$ python3 -q
>>> import numpy as np
>>> from numpy import linalg as LA
>>> np.set_printoptions(precision=3, suppress=True, linewidth=120, sign=" ")
>>> def rnd(a):
...     return np.round(a, 3) + 0
... 
>>> M = np.array([[-1, 0, 1, 0, 0, 0],
...     [0, 1, 0, -2, 0, 0],
...     [2, 0, -1, 0, 0, 0],
...     [0, 1, 0, -1, 2, 0],
...     [0, 2, 0, 1, 1, 0],
...     [0, 0, 0, 0, 0, 1]])
>>> th = np.radians(36)
>>> r_ = np.eye(6)
>>> r_[5, 5] = r_[4, 4] = np.cos(th)
>>> r_[5, 4], r_[4, 5] = -np.sin(th), np.sin(th)
>>> rnd(r_)
array([[ 1.   ,  0.   ,  0.   ,  0.   ,  0.   ,  0.   ],
       [ 0.   ,  1.   ,  0.   ,  0.   ,  0.   ,  0.   ],
       [ 0.   ,  0.   ,  1.   ,  0.   ,  0.   ,  0.   ],
       [ 0.   ,  0.   ,  0.   ,  1.   ,  0.   ,  0.   ],
       [ 0.   ,  0.   ,  0.   ,  0.   ,  0.809,  0.588],
       [ 0.   ,  0.   ,  0.   ,  0.   , -0.588,  0.809]])
>>> Y = M @ r_.T
>>> np.allclose(LA.norm(M, axis=1), LA.norm(Y, axis=1))
True
>>> np.allclose(M @ M.T, Y @ Y.T)
True
>>> W1 = np.array([[0, 1], [2, 1], [-1, 0], [2, 2], [2, 0], [0, -2]])
>>> coef = np.array([-1, -2])
>>> act = np.maximum(M @ W1 + coef, 0)
>>> act
array([[ 0,  0],
       [ 0,  0],
       [ 0,  0],
       [ 3,  0],
       [ 7,  2],
       [ 0,  0]])
>>> rnd((act > 0).mean(axis=0))
array([ 0.333,  0.167])
>>> Z = np.array([[1, 1], [0, -2]])
>>> W1 @ Z
array([[ 0, -2],
       [ 2,  0],
       [-1, -1],
       [ 2, -2],
       [ 2,  2],
       [ 0,  4]])
>>> (act @ Z).round(6).argmax(axis=1)
array([ 0,  0,  0,  0,  0,  0])
>>> Y = np.array([[3, 2], [1, 3], [2, 3], [3, 3], [3, 3], [3, 0]])
>>> np.einsum("ik,kj->ji", M, Y)
array([[-1, -5,  4,  4,  8,  3],
       [ 1, -3,  1,  6, 12,  0]])
>>> K = np.loadtxt("sample15.csv", delimiter=",")
>>> rnd(K)
array([[-1.263,  2.889,  0.556, -2.398],
       [-3.158, -0.919, -2.276,  0.028],
       [ 0.   ,  2.585, -1.008,  2.881],
       [-2.105, -0.354,  3.081,  1.396]])
>>> Y = K / LA.norm(K, axis=1, keepdims=True)
>>> cov = Y @ Y.T
>>> rnd(cov[2])
array([ 0.,  0.,  1.,  0.])
>>> np.argwhere(np.triu(np.abs(cov) > 0.95, 1))
array([], shape=(0, 2), dtype=int64)
>>> rnd(np.degrees(np.arccos(np.clip(cov[2, 3], -1, 1))))
np.float64(90.0)
>>> (np.abs(cov) > 0.9).astype(int)
array([[ 1,  0,  0,  0],
       [ 0,  1,  0,  0],
       [ 0,  0,  1,  0],
       [ 0,  0,  0,  1]])
>>> Y = np.array([[0, 4], [5, 4]])
>>> data = np.tile(Y, (2, 2))
>>> data
array([[ 0,  4,  0,  4],
       [ 5,  4,  5,  4],
       [ 0,  4,  0,  4],
       [ 5,  4,  5,  4]])
>>> np.abs(np.diag(LA.qr(data)[1])) > 1e-9
array([ True,  True, False, False])
>>> LA.lstsq(data[:-1].T, data[-1])[2]
np.int32(2)
>>> rnd(np.trace(LA.pinv(data) @ data))
np.float64(2.0)
>>> np.unique(data.round(6), axis=0).shape
(2, 4)
>>> Y = data / LA.norm(data, axis=1, keepdims=True)
>>> cov = Y @ Y.T
>>> rnd(cov)
array([[ 1.   ,  0.625,  1.   ,  0.625],
       [ 0.625,  1.   ,  0.625,  1.   ],
       [ 1.   ,  0.625,  1.   ,  0.625],
       [ 0.625,  1.   ,  0.625,  1.   ]])
>>> np.argwhere(np.triu(np.abs(cov) > 0.95, 1))
array([[ 0,  2],
       [ 1,  3]])
>>> (np.abs(cov) > 0.9).astype(int)
array([[ 1,  0,  1,  0],
       [ 0,  1,  0,  1],
       [ 1,  0,  1,  0],
       [ 0,  1,  0,  1]])
>>> rnd(np.degrees(np.arccos(np.clip(cov[3, 2], -1, 1))))
np.float64(51.34)
>>> feats = np.loadtxt("layer15.csv", delimiter=",")
>>> feats
array([[-0.217,  0.232,  0.846],
       [ 0.082,  1.807,  0.14 ],
       [ 0.603,  1.938,  0.771],
       [-1.187,  0.533,  0.44 ],
       [-0.604, -0.334,  0.072],
       [ 0.313, -0.036,  2.069]])
>>> Q, r_ = LA.qr(feats)
>>> rnd(abs(r_[0, 0])), rnd(LA.norm(feats[:, 0]))
(np.float64(1.513), np.float64(1.513))
>>> rnd(np.abs(np.diag(r_)))
array([ 1.513,  2.679,  2.285])
>>> Q.shape, r_.shape
((6, 3), (3, 3))
>>> Y = np.c_[feats[:, :1] @ np.array([[-1]]), np.array([3, -3, -3, 1, -2, -3])]
>>> Y
array([[ 0.217,  3.   ],
       [-0.082, -3.   ],
       [-0.603, -3.   ],
       [ 1.187,  1.   ],
       [ 0.604, -2.   ],
       [-0.313, -3.   ]])
>>> rnd(LA.norm(LA.qr(feats)[0].T @ Y, axis=0) ** 2 / ((Y ** 2).sum(axis=0) + 1e-12))
array([ 1.   ,  0.406])
>>> LA.matrix_rank(Y)
np.int64(2)
>>> LA.matrix_rank(np.c_[feats, Y])
np.int64(4)
>>> rnd(LA.lstsq(feats, Y[:, 0])[0])
array([-1.,  0.,  0.])
>>> rnd(LA.svd(feats, compute_uv=False))
array([ 3.  ,  2.1 ,  1.47])
>>> np.unravel_index(np.abs(feats).argmax(), feats.shape)
(np.int64(5), np.int64(2))
>>> LA.matrix_rank(feats)
np.int64(3)
>>> feats[6]
Traceback (most recent call last):
  File "<python-input-59>", line 1, in <module>
    feats[6]
    ~~~~~^^^
IndexError: index 6 is out of bounds for axis 0 with size 6
>>> rnd(LA.norm(feats))
np.float64(3.946)
>>> np.count_nonzero(feats)
np.int64(18)
>>> proj = feats @ LA.solve(feats.T @ feats, feats.T)
>>> rnd((np.eye(6) - proj) @ feats)
array([[ 0.,  0.,  0.],
       [ 0.,  0.,  0.],
       [ 0.,  0.,  0.],
       [ 0.,  0.,  0.],
       [ 0.,  0.,  0.],
       [ 0.,  0.,  0.]])
>>> LA.matrix_rank(np.eye(6) - proj)
np.int64(3)
>>> np.allclose(proj @ proj, proj)
True
